% python3 -q
>>> import numpy as np
>>> import numpy.linalg as la
>>> np.set_printoptions(precision=2, suppress=True, linewidth=120)
>>> def rnd(a):
...     return np.round(a, 2) + 0
... 
>>> W0 = np.loadtxt("m.csv", delimiter=",")
>>> W0
array([[-2.,  2., -1., -2.,  1.,  2.,  3., -3.,  2.,  0.,  2., -1., -1.,  3.,  0.],
       [-3., -1.,  3.,  2., -1.,  3., -3.,  0.,  2., -1.,  3.,  1.,  2.,  2.,  3.],
       [-3.,  2., -1., -2.,  3.,  3., -2.,  2.,  0.,  2.,  3., -3.,  0., -3., -1.],
       [-3., -2., -2., -1.,  1., -2., -1.,  0., -3.,  2., -2.,  1., -2., -1.,  1.],
       [-3.,  1.,  2., -2.,  3.,  1., -2.,  2.,  3.,  2.,  1., -2.,  1.,  3., -3.]])
>>> # columns 5 and 10 are equal
>>> f, r1 = W0[1], W0[2]
>>> f @ f
np.float64(74.0)
>>> p = (f @ r1) / (f @ f) * f
>>> rnd(la.norm(f + r1) ** 2 + la.norm(f - r1) ** 2)
np.float64(300.0)
>>> rnd((r1 - p) @ f)
np.float64(0.0)
>>> theta = np.radians(72)
>>> Rm = np.eye(15)
>>> Rm[3, 3] = Rm[2, 2] = np.cos(theta)
>>> Rm[3, 2], Rm[2, 3] = -np.sin(theta), np.sin(theta)
>>> M2 = W0 @ Rm.T
>>> rnd(M2)
array([[-2.  ,  2.  , -2.21,  0.33,  1.  ,  2.  ,  3.  , -3.  ,  2.  ,  0.  ,  2.  , -1.  , -1.  ,  3.  ,  0.  ],
       [-3.  , -1.  ,  2.83, -2.24, -1.  ,  3.  , -3.  ,  0.  ,  2.  , -1.  ,  3.  ,  1.  ,  2.  ,  2.  ,  3.  ],
       [-3.  ,  2.  , -2.21,  0.33,  3.  ,  3.  , -2.  ,  2.  ,  0.  ,  2.  ,  3.  , -3.  ,  0.  , -3.  , -1.  ],
       [-3.  , -2.  , -1.57,  1.59,  1.  , -2.  , -1.  ,  0.  , -3.  ,  2.  , -2.  ,  1.  , -2.  , -1.  ,  1.  ],
       [-3.  ,  1.  , -1.28, -2.52,  3.  ,  1.  , -2.  ,  2.  ,  3.  ,  2.  ,  1.  , -2.  ,  1.  ,  3.  , -3.  ]])
>>> np.allclose(la.norm(W0, axis=1), la.norm(M2, axis=1))
True
>>> rnd(np.abs(M2 - W0).max(axis=0))
array([0.  , 0.  , 3.28, 4.24, 0.  , 0.  , 0.  , 0.  , 0.  , 0.  , 0.  , 0.  , 0.  , 0.  , 0.  ])
>>> f = np.array([0, 0, 3])
>>> np.polyval(f, W0[0])
array([3., 3., 3., 3., 3., 3., 3., 3., 3., 3., 3., 3., 3., 3., 3.])
>>> M2 = W0 / la.norm(W0, axis=1, keepdims=True)
>>> gram = M2 @ M2.T
>>> np.argwhere(np.triu(np.abs(gram) > 0.95, 1))
array([], shape=(0, 2), dtype=int64)
>>> rnd(gram[2])
array([0.19, 0.09, 1.  , 0.08, 0.54])
>>> (np.abs(gram) > 0.9).astype(int)
array([[1, 0, 0, 0, 0],
       [0, 1, 0, 0, 0],
       [0, 0, 1, 0, 0],
       [0, 0, 0, 1, 0],
       [0, 0, 0, 0, 1]])
>>> rnd(gram)
array([[ 1.  ,  0.09,  0.19, -0.23,  0.33],
       [ 0.09,  1.  ,  0.09, -0.29,  0.27],
       [ 0.19,  0.09,  1.  ,  0.08,  0.54],
       [-0.23, -0.29,  0.08,  1.  , -0.15],
       [ 0.33,  0.27,  0.54, -0.15,  1.  ]])
>>> X = np.loadtxt("arr.csv", delimiter=",")
>>> rnd(X)
array([[ 0.97, -0.02,  0.08,  0.08, -0.08,  0.1 ,  0.02, -0.06, -0.11,  0.06, -0.06,  0.04],
       [-0.02,  0.99,  0.05,  0.05, -0.05,  0.06,  0.01, -0.04, -0.06,  0.04, -0.04,  0.02],
       [ 0.08,  0.05,  0.75, -0.25,  0.25, -0.29, -0.05,  0.19,  0.32, -0.19,  0.19, -0.12],
       [ 0.08,  0.05, -0.25,  0.75,  0.25, -0.29, -0.05,  0.19,  0.32, -0.19,  0.19, -0.12],
       [-0.08, -0.05,  0.25,  0.25,  0.75,  0.29,  0.05, -0.19, -0.32,  0.19, -0.19,  0.12],
       [ 0.1 ,  0.06, -0.29, -0.29,  0.29,  0.68, -0.06,  0.21,  0.36, -0.21,  0.21, -0.13],
       [ 0.02,  0.01, -0.05, -0.05,  0.05, -0.06,  0.99,  0.04,  0.06, -0.04,  0.04, -0.02],
       [-0.06, -0.04,  0.19,  0.19, -0.19,  0.21,  0.04,  0.86, -0.23,  0.14, -0.14,  0.09],
       [-0.11, -0.06,  0.32,  0.32, -0.32,  0.36,  0.06, -0.23,  0.59,  0.23, -0.23,  0.15],
       [ 0.06,  0.04, -0.19, -0.19,  0.19, -0.21, -0.04,  0.14,  0.23,  0.86,  0.14, -0.09],
       [-0.06, -0.04,  0.19,  0.19, -0.19,  0.21,  0.04, -0.14, -0.23,  0.14,  0.86,  0.09],
       [ 0.04,  0.02, -0.12, -0.12,  0.12, -0.13, -0.02,  0.09,  0.15, -0.09,  0.09,  0.94]])
>>> W1 = np.array([[8, -5, -9, 1],
...     [8, -4, -5, -8],
...     [-2, -5, 6, -6],
...     [3, 1, -1, -6],
...     [-2, -6, 9, 7],
...     [4, -6, 6, 8],
...     [-7, 7, 1, -3],
...     [5, -3, -8, -1],
...     [1, 2, 5, 7],
...     [0, -2, 8, -8],
...     [2, -2, -5, -3],
...     [9, -8, 6, -2]])
>>> b = np.array([-2, 0, -5, -5])
>>> H = np.maximum(X @ W1 + b, 0)
>>> (H > 0).astype(int)
array([[1, 0, 0, 0],
       [1, 0, 0, 0],
       [0, 0, 0, 0],
       [1, 1, 0, 0],
       [0, 0, 1, 0],
       [1, 0, 0, 1],
       [0, 1, 0, 0],
       [1, 0, 0, 0],
       [0, 1, 1, 0],
       [0, 0, 0, 0],
       [0, 0, 0, 0],
       [1, 0, 0, 0]])
>>> rnd((H > 0).mean(axis=0))
array([0.5 , 0.25, 0.17, 0.08])
>>> C = np.array([[-5, 1, -3], [-2, -5, -4], [3, -5, -1], [2, -1, -3]])
>>> (H @ C).round(6).argmax(axis=1)
array([1, 1, 0, 0, 0, 0, 0, 1, 0, 0, 0, 1])
>>> W1 @ C
array([[-55,  77,   2],
       [-63,  61,  21],
       [ 26,  -1,  38],
       [-32,   9,   6],
       [ 63, -24,   0],
       [ 26,  -4, -18],
       [ 18, -44,   1],
       [-45,  61,   8],
       [ 20, -41, -37],
       [ 12, -22,  24],
       [-27,  40,  16],
       [-15,  21,   5]])
>>> rng = np.random.default_rng(66192)
>>> idx = rng.permutation(12)
>>> idx
array([ 4, 10,  5, 11,  7,  6,  3,  9,  2,  0,  1,  8])
>>> M2 = X[idx][:, idx]
>>> np.allclose(M2, X)
False
>>> np.trace(M2)
np.float64(10.0)
>>> rnd(np.sort(np.abs(la.eigvals(M2))))
array([1., 1., 1., 1., 1., 1., 1., 1., 1., 1., 1., 1.])
>>> mat = np.loadtxt("case2.csv", delimiter=",")
>>> mat
array([[  3.02,   0.68,   2.7 ],
       [  8.05,   1.85,   7.17],
       [  1.13,   0.27,   0.98],
       [  1.48,   0.3 ,   1.28],
       [  4.18,   0.86,   3.68],
       [ -3.79,  -0.85,  -3.41],
       [  9.09,   2.04,   8.01],
       [  7.7 ,   1.7 ,   6.83],
       [  1.33,   0.31,   1.22],
       [ 14.32,   3.19,  12.66],
       [ 18.81,   4.14,  16.79],
       [  4.02,   0.86,   3.62],
       [ -5.59,  -1.24,  -4.99],
       [ -2.61,  -0.57,  -2.36],
       [  7.41,   1.62,   6.55],
       [  2.16,   0.53,   1.95],
       [ 13.82,   3.01,  12.27],
       [  6.46,   1.44,   5.88],
       [ -3.19,  -0.71,  -2.73],
       [  2.65,   0.54,   2.35],
       [-15.48,  -3.5 , -13.74],
       [-11.83,  -2.56, -10.49],
       [ 17.94,   4.01,  15.92],
       [ -0.4 ,  -0.08,  -0.39]])
>>> idx = rng.permutation(3)
>>> M2 = mat[:, idx] * rng.choice([-1, 1], 3)
>>> M2
array([[  0.68,  -3.02,  -2.7 ],
       [  1.85,  -8.05,  -7.17],
       [  0.27,  -1.13,  -0.98],
       [  0.3 ,  -1.48,  -1.28],
       [  0.86,  -4.18,  -3.68],
       [ -0.85,   3.79,   3.41],
       [  2.04,  -9.09,  -8.01],
       [  1.7 ,  -7.7 ,  -6.83],
       [  0.31,  -1.33,  -1.22],
       [  3.19, -14.32, -12.66],
       [  4.14, -18.81, -16.79],
       [  0.86,  -4.02,  -3.62],
       [ -1.24,   5.59,   4.99],
       [ -0.57,   2.61,   2.36],
       [  1.62,  -7.41,  -6.55],
       [  0.53,  -2.16,  -1.95],
       [  3.01, -13.82, -12.27],
       [  1.44,  -6.46,  -5.88],
       [ -0.71,   3.19,   2.73],
       [  0.54,  -2.65,  -2.35],
       [ -3.5 ,  15.48,  13.74],
       [ -2.56,  11.83,  10.49],
       [  4.01, -17.94, -15.92],
       [ -0.08,   0.4 ,   0.39]])
>>> Uu, _, vt = la.svd(mat.T @ M2)
>>> rnd(Uu @ vt)
array([[ 0., -1.,  0.],
       [ 1.,  0.,  0.],
       [ 0.,  0., -1.]])
>>> feats = np.loadtxt("block4.csv", delimiter=",")
>>> rnd(feats)
array([[0.27, 0.11, 0.19, 0.04, 0.27, 0.04, 0.04, 0.27],
       [0.11, 0.05, 0.08, 0.02, 0.11, 0.02, 0.02, 0.11],
       [0.19, 0.08, 0.14, 0.03, 0.19, 0.03, 0.03, 0.19],
       [0.04, 0.02, 0.03, 0.01, 0.04, 0.01, 0.01, 0.04],
       [0.27, 0.11, 0.19, 0.04, 0.27, 0.04, 0.04, 0.27],
       [0.04, 0.02, 0.03, 0.01, 0.04, 0.01, 0.01, 0.04],
       [0.04, 0.02, 0.03, 0.01, 0.04, 0.01, 0.01, 0.04],
       [0.27, 0.11, 0.19, 0.04, 0.27, 0.04, 0.04, 0.27]])
>>> Uu, sv, vt = la.svd(feats)
>>> V = vt[:(sv > 1e-8).sum()]
>>> x0 = feats[4] + 3 * feats[5] + rng.integers(2) * np.eye(8)[5]
>>> rnd(x0)
array([0.38, 0.16, 0.27, 0.05, 0.38, 1.05, 0.05, 0.38])
>>> rnd(la.norm(x0 - V.T @ V @ x0))
np.float64(1.0)
>>> np.allclose(V.T @ V @ x0, x0)
False
>>> M2 = np.array([[-4, -6, -8, -8, -5, -8, 5, 0, 1, -8, 8, 5],
...     [-2, 9, -7, -7, 5, 5, 7, -2, 1, 4, -5, 0],
...     [7, 6, 2, -4, 0, -1, -1, -5, -7, -8, -5, -6],
...     [-2, 4, 0, 7, 5, -4, -7, 5, 7, 1, -8, 9],
...     [-6, -4, 6, 8, 4, 7, 7, 7, 1, 1, -1, -6],
...     [0, -1, -9, -7, -9, -7, 8, -3, -1, 4, 5, 2],
...     [2, 4, -8, -4, 3, 0, -8, 6, 1, 8, -5, -3],
...     [3, -8, 4, 1, -5, -5, 1, 0, 0, 9, -5, -6],
...     [7, -4, 2, -3, 1, -2, -4, 3, -1, 9, 0, 2],
...     [8, -4, 8, -1, -6, -8, 7, 6, -7, 2, -3, -5],
...     [-7, -4, 1, -4, 4, 3, -4, 1, -3, 2, 4, 7],
...     [3, 5, -1, 2, -1, 0, -3, 5, 3, 5, 4, 9]])
>>> E = M2 + M2.T
>>> E
array([[ -8,  -8,  -1, -10, -11,  -8,   7,   3,   8,   0,   1,   8],
       [ -8,  18,  -1,  -3,   1,   4,  11, -10,  -3,   0,  -9,   5],
       [ -1,  -1,   4,  -4,   6, -10,  -9,  -1,  -5,   0,  -4,  -7],
       [-10,  -3,  -4,  14,  13, -11, -11,   6,   4,   0, -12,  11],
       [-11,   1,   6,  13,   8,  -2,  10,   2,   2,  -5,   3,  -7],
       [ -8,   4, -10, -11,  -2, -14,   8,  -8,  -3,  -4,   8,   2],
       [  7,  11,  -9, -11,  10,   8, -16,   7,  -3,  15,  -9,  -6],
       [  3, -10,  -1,   6,   2,  -8,   7,   0,   3,  15,  -4,  -1],
       [  8,  -3,  -5,   4,   2,  -3,  -3,   3,  -2,   2,  -3,   5],
       [  0,   0,   0,   0,  -5,  -4,  15,  15,   2,   4,  -1,   0],
       [  1,  -9,  -4, -12,   3,   8,  -9,  -4,  -3,  -1,   8,  11],
       [  8,   5,  -7,  11,  -7,   2,  -6,  -1,   5,   0,  11,  18]])
>>> # symmetric, so the eigenvalues are real
>>> np.all(la.eigvalsh(E) > 0)
np.False_
>>> rnd(la.eigvalsh(E).min())
np.float64(-42.67)
>>> W1 = np.array([[0, 3, 0, 2, 1],
...     [3, 1, 0, 1, 2],
...     [3, 1, 0, 1, 0],
...     [3, 3, 0, 3, 1],
...     [2, 2, 0, 1, 2],
...     [1, 3, 1, 2, 0],
...     [1, 1, 2, 0, 3],
...     [0, 3, 3, 1, 0],
...     [3, 3, 2, 3, 3],
...     [1, 0, 3, 3, 3],
...     [3, 0, 2, 0, 2],
...     [3, 3, 2, 0, 2]])
>>> b = np.array([2, 1, 1, 1, 0])
>>> H = np.maximum(E @ W1 + b, 0)
>>> la.matrix_rank(H)
np.int64(5)
>>> H
array([[  0,   0,  50,   0,   7],
       [ 40,   0,   0,   0,  43],
       [  0,   0,   0,   0,   0],
       [ 36,  51,   0,  25,   1],
       [ 75,  25,   6,  22,  33],
       [  0,   0,   0,   0,   8],
       [  0,  13,   7,  53,   0],
       [  0,  10,  48,  54,  58],
       [  0,  39,   7,  20,   5],
       [ 10,  45,  86,  21,  51],
       [  0,   0,   8,   0,   0],
       [113, 108,  56,  59,  70]])
>>> (H > 0).astype(int)
array([[0, 0, 1, 0, 1],
       [1, 0, 0, 0, 1],
       [0, 0, 0, 0, 0],
       [1, 1, 0, 1, 1],
       [1, 1, 1, 1, 1],
       [0, 0, 0, 0, 1],
       [0, 1, 1, 1, 0],
       [0, 1, 1, 1, 1],
       [0, 1, 1, 1, 1],
       [1, 1, 1, 1, 1],
       [0, 0, 1, 0, 0],
       [1, 1, 1, 1, 1]])
>>> C = np.array([[-3, -3, -1], [0, 3, 2], [-1, 0, 3], [3, -3, 1], [-3, 0, 3]])
>>> H @ C
array([[ -71,    0,  171],
       [-249, -120,   89],
       [   0,    0,    0],
       [ -36,  -30,   94],
       [-264, -216,  114],
       [ -24,    0,   24],
       [ 152, -120,  100],
       [ -60, -132,  392],
       [  38,   57,  134],
       [-206,   42,  512],
       [  -8,    0,   24],
       [-428, -192,  540]])
>>> rnd(la.norm(H[6] - H[5]))
np.float64(55.6)
>>> H[6] @ H[5]
np.int64(0)
>>> rnd(la.norm(H, 1)), rnd(la.norm(H, np.inf))
(np.float64(291.0), np.float64(406.0))
>>> rnd(la.norm(H, axis=0))
array([146.25, 136.77, 124.64, 105.62, 118.08])
>>> J = np.loadtxt("w.csv", delimiter=",")
>>> J
array([[ 1., -2., -1., -3., -1., -3.,  0.,  1.,  2.,  0., -2., -2.],
       [-2.,  4.,  2.,  6.,  2.,  6.,  0., -2., -4.,  0.,  4.,  4.],
       [-1.,  2.,  1.,  3.,  1.,  3.,  0., -1., -2.,  0.,  2.,  2.],
       [-3.,  6.,  3.,  9.,  3.,  9.,  0., -3., -6.,  0.,  6.,  6.],
       [-1.,  2.,  1.,  3.,  1.,  3.,  0., -1., -2.,  0.,  2.,  2.],
       [-3.,  6.,  3.,  9.,  3.,  9.,  0., -3., -6.,  0.,  6.,  6.],
       [ 0.,  0.,  0.,  0.,  0.,  0.,  0.,  0.,  0.,  0.,  0.,  0.],
       [ 1., -2., -1., -3., -1., -3.,  0.,  1.,  2.,  0., -2., -2.],
       [ 2., -4., -2., -6., -2., -6.,  0.,  2.,  4.,  0., -4., -4.],
       [ 0.,  0.,  0.,  0.,  0.,  0.,  0.,  0.,  0.,  0.,  0.,  0.],
       [-2.,  4.,  2.,  6.,  2.,  6.,  0., -2., -4.,  0.,  4.,  4.],
       [-2.,  4.,  2.,  6.,  2.,  6.,  0., -2., -4.,  0.,  4.,  4.]])
>>> evals, V = la.eigh(J)
>>> rnd(V.T @ V)
array([[1., 0., 0., 0., 0., 0., 0., 0., 0., 0., 0., 0.],
       [0., 1., 0., 0., 0., 0., 0., 0., 0., 0., 0., 0.],
       [0., 0., 1., 0., 0., 0., 0., 0., 0., 0., 0., 0.],
       [0., 0., 0., 1., 0., 0., 0., 0., 0., 0., 0., 0.],
       [0., 0., 0., 0., 1., 0., 0., 0., 0., 0., 0., 0.],
       [0., 0., 0., 0., 0., 1., 0., 0., 0., 0., 0., 0.],
       [0., 0., 0., 0., 0., 0., 1., 0., 0., 0., 0., 0.],
       [0., 0., 0., 0., 0., 0., 0., 1., 0., 0., 0., 0.],
       [0., 0., 0., 0., 0., 0., 0., 0., 1., 0., 0., 0.],
       [0., 0., 0., 0., 0., 0., 0., 0., 0., 1., 0., 0.],
       [0., 0., 0., 0., 0., 0., 0., 0., 0., 0., 1., 0.],
       [0., 0., 0., 0., 0., 0., 0., 0., 0., 0., 0., 1.]])
>>> np.unique(evals.round(6) + 0, return_counts=True)[1]
array([11,  1])
>>> rnd(la.eigvalsh(J @ J))
array([   0.,    0.,    0.,    0.,    0.,    0.,    0.,    0.,    0.,    0.,    0., 1444.])
>>> rnd(V @ np.diag(evals) @ V.T)
array([[ 1., -2., -1., -3., -1., -3.,  0.,  1.,  2.,  0., -2., -2.],
       [-2.,  4.,  2.,  6.,  2.,  6.,  0., -2., -4.,  0.,  4.,  4.],
       [-1.,  2.,  1.,  3.,  1.,  3.,  0., -1., -2.,  0.,  2.,  2.],
       [-3.,  6.,  3.,  9.,  3.,  9.,  0., -3., -6.,  0.,  6.,  6.],
       [-1.,  2.,  1.,  3.,  1.,  3.,  0., -1., -2.,  0.,  2.,  2.],
       [-3.,  6.,  3.,  9.,  3.,  9.,  0., -3., -6.,  0.,  6.,  6.],
       [ 0.,  0.,  0.,  0.,  0.,  0.,  0.,  0.,  0.,  0.,  0.,  0.],
       [ 1., -2., -1., -3., -1., -3.,  0.,  1.,  2.,  0., -2., -2.],
       [ 2., -4., -2., -6., -2., -6.,  0.,  2.,  4.,  0., -4., -4.],
       [ 0.,  0.,  0.,  0.,  0.,  0.,  0.,  0.,  0.,  0.,  0.,  0.],
       [-2.,  4.,  2.,  6.,  2.,  6.,  0., -2., -4.,  0.,  4.,  4.],
       [-2.,  4.,  2.,  6.,  2.,  6.,  0., -2., -4.,  0.,  4.,  4.]])
>>> np.abs(V[:, -1]).round(6).argmax()
np.int64(3)
